In [1]: import numpy as np

In [2]: from numpy import linalg as LA

In [3]: np.set_printoptions(precision=3, suppress=True, linewidth=200, floatmode="fixed")

In [4]: rng = np.random.default_rng(66617)

In [5]: K = (rng.random((3, 3)) < 0.3) + np.eye(3)

In [6]: K /= K.sum(axis=1, keepdims=True)

In [7]: K
Out[7]: 
array([[0.667, 0.000, 0.333],
       [0.500, 0.500, 0.000],
       [0.000, 0.000, 1.000]])

In [8]: round(K[0] @ K[2], 3)
Out[8]: np.float64(0.333)

In [9]: LA.norm(K, axis=0)
Out[9]: array([0.833, 0.500, 1.054])

In [10]: np.round(LA.norm(K, "nuc"), 3)
Out[10]: np.float64(2.304)

In [11]: np.round(LA.norm(K, 2), 3)
Out[11]: np.float64(1.104)

In [12]: K @ np.ones(3)
Out[12]: array([1.000, 1.000, 1.000])

In [13]: K.sum(axis=1)
Out[13]: array([1.000, 1.000, 1.000])

In [14]: np.round(LA.matrix_power(K, 100), 3) + 0
Out[14]: 
array([[0.000, 0.000, 1.000],
       [0.000, 0.000, 1.000],
       [0.000, 0.000, 1.000]])

In [15]: LA.matrix_power(K, 2)
Out[15]: 
array([[0.444, 0.000, 0.556],
       [0.583, 0.250, 0.167],
       [0.000, 0.000, 1.000]])

In [16]: p = np.eye(3)[0]

In [17]: for _ in range(6):
    ...:     p = p @ K
    ...:     print(p.round(3))
    ...: 
[0.667 0.000 0.333]
[0.444 0.000 0.556]
[0.296 0.000 0.704]
[0.198 0.000 0.802]
[0.132 0.000 0.868]
[0.088 0.000 0.912]

In [18]: vec = np.array([0, 2, 2])

In [19]: K @ vec
Out[19]: array([0.667, 1.000, 2.000])

In [20]: (K @ vec).argmax()
Out[20]: np.int64(2)

In [21]: print(LA.norm(K @ vec) <= LA.norm(K, 2) * LA.norm(vec) + 1e-9)
True

In [22]: np.einsum("ij,j->i", K, vec)
Out[22]: array([0.667, 1.000, 2.000])

In [23]: K @ np.eye(3)[1]
Out[23]: array([0.000, 0.500, 0.000])

In [24]: np.sign((K @ vec).round(6))
Out[24]: array([1.000, 1.000, 1.000])

In [25]: hat = np.triu(np.array([[1, 2, 3], [1, 2, 1], [1, 2, 0]]), 1) + np.eye(3)

In [26]: other = hat @ K @ LA.inv(hat)

In [27]: LA.matrix_rank(other)
Out[27]: np.int64(3)

In [28]: hat @ K - K @ hat
Out[28]: 
array([[ 1.000, -0.333,  1.000],
       [ 0.000, -1.000, -1.000],
       [ 0.000,  0.000,  0.000]])

In [29]: W0 = np.loadtxt("sample1.csv", delimiter=",")

In [30]: W0
Out[30]: 
array([[ 2.102,  0.015, -0.078,  1.867, -1.912,  2.027, -1.937,  1.951, -0.194,  1.969,  1.923],
       [ 0.063,  0.089,  0.004, -0.086,  0.213,  0.183, -0.098,  0.033, -0.092,  0.016, -0.197],
       [-0.025,  1.955, -3.995,  2.191,  1.985,  2.046,  2.124,  5.860, -0.158,  4.064,  4.005]])

In [31]: print(LA.matrix_rank(W0, rtol=0.1))
2

In [32]: LA.cond(W0) > 100
Out[32]: np.False_

In [33]: LA.rank(W0)
AttributeError: module 'numpy.linalg' has no attribute 'rank'


In [34]: round(LA.norm(W0), 3)
Out[34]: np.float64(11.625)

In [35]: W0.mean(axis=0)
Out[35]: array([ 0.713,  0.686, -1.356,  1.324,  0.095,  1.419,  0.030,  2.615, -0.148,  2.016,  1.910])

In [36]: print(LA.svd(W0, compute_uv=False))
[10.653  4.637  0.394]

In [37]: W0.sum(axis=0)
Out[37]: array([ 2.140,  2.059, -4.069,  3.972,  0.286,  4.256,  0.089,  7.844, -0.444,  6.049,  5.731])

In [38]: np.unravel_index(np.abs(W0).argmax(), W0.shape)
Out[38]: (np.int64(2), np.int64(7))

In [39]: f, g = W0[2], W0[0]

In [40]: round(f @ f, 3)
Out[40]: np.float64(104.142)

In [41]: p = (f @ g) / (f @ f) * f

In [42]: p
Out[42]: array([-0.007,  0.522, -1.066,  0.585,  0.530,  0.546,  0.567,  1.563, -0.042,  1.084,  1.068])

In [43]: print(g - p)
[ 2.109 -0.507  0.988  1.282 -2.442  1.481 -2.504  0.388 -0.152  0.885  0.855]

In [44]: LA.matrix_rank(np.outer(f, g))
Out[44]: np.int64(1)

In [45]: round(float(LA.norm(f + g) ** 2 + LA.norm(f - g) ** 2), 3)
Out[45]: 269.975
